$ python -q
>>> import numpy as np
>>> from numpy import linalg as LA
>>> np.set_printoptions(suppress=True, linewidth=200)
>>> f = np.array([2, 3, 0, 3])
>>> v = np.array([5, 1, 0, 1])
>>> mat = np.outer(f, v)
>>> print(mat)
[[10  2  0  2]
 [15  3  0  3]
 [ 0  0  0  0]
 [15  3  0  3]]
>>> print(round(float(np.trace(LA.pinv(mat) @ mat)), 2))
1.0
>>> try:
...     LA.inv(mat)
... except LA.LinAlgError as e:
...     print(e)
... 
Singular matrix
>>> print(LA.lstsq(mat[:-1].T, mat[-1])[2])
1
>>> print(np.round(mat @ LA.pinv(mat) @ mat, 2))
[[10.  2.  0.  2.]
 [15.  3.  0.  3.]
 [ 0.  0.  0.  0.]
 [15.  3.  0.  3.]]
>>> print(round(float(LA.norm(mat, 2) / LA.norm(mat)), 2))
1.0
>>> print(LA.cond(mat) > 100)
True
>>> print([round(float(x), 2) for x in LA.svd(mat, compute_uv=False)[:3]])
[24.37, 0.0, 0.0]
>>> print(np.argsort(-LA.norm(mat, axis=0).round(6), kind="stable")[:3])
[0 1 3]
>>> F = np.loadtxt("run15.csv", delimiter=",")
>>> print(F)
[[ 1.  0.  0.  0.]
 [ 0.  1.  0.  0.]
 [-3. -1.  1.  0.]
 [ 0. -3.  1.  1.]]
>>> t3 = np.stack([F, -1 * F, F[::-1]])
>>> print((t3 @ F.T).shape)
(3, 4, 4)
>>> print(t3.shape)
(3, 4, 4)
>>> print(np.einsum("bij,cij->bc", t3, t3))
[[ 24. -24.  -2.]
 [-24.  24.   2.]
 [ -2.   2.  24.]]
>>> print(t3.sum(axis=0))
[[ 0. -3.  1.  1.]
 [-3. -1.  1.  0.]
 [ 0.  1.  0.  0.]
 [ 1.  0.  0.  0.]]
>>> ev, vecs = LA.eig(F)
>>> print(np.round(np.sort(LA.eigvals(LA.inv(F))), 2))
[1. 1. 1. 1.]
>>> print((F - F.T) / 2)
[[ 0.   0.   1.5  0. ]
 [ 0.   0.   0.5  1.5]
 [-1.5 -0.5  0.  -0.5]
 [ 0.  -1.5  0.5  0. ]]
>>> print(np.trace(F))
4.0
>>> F.inv()
Traceback (most recent call last):
  File "<python-input-26>", line 1, in <module>
    F.inv()
    ^^^^^
AttributeError: 'numpy.ndarray' object has no attribute 'inv'
>>> print((F + F.T) / 2)
[[ 1.   0.  -1.5  0. ]
 [ 0.   1.  -0.5 -1.5]
 [-1.5 -0.5  1.   0.5]
 [ 0.  -1.5  0.5  1. ]]
>>> Q, r_ = LA.qr(F)
>>> print(np.round(Q.T @ Q, 2) + 0)
[[1. 0. 0. 0.]
 [0. 1. 0. 0.]
 [0. 0. 1. 0.]
 [0. 0. 0. 1.]]
>>> print(Q.shape, r_.shape)
(4, 4) (4, 4)
>>> print(np.round(np.abs(np.diag(r_)), 2))
[3.16 3.18 0.39 0.26]
>>> print(np.round(Q @ r_, 2) + 0)
[[ 1.  0.  0.  0.]
 [ 0.  1.  0.  0.]
 [-3. -1.  1.  0.]
 [ 0. -3.  1.  1.]]
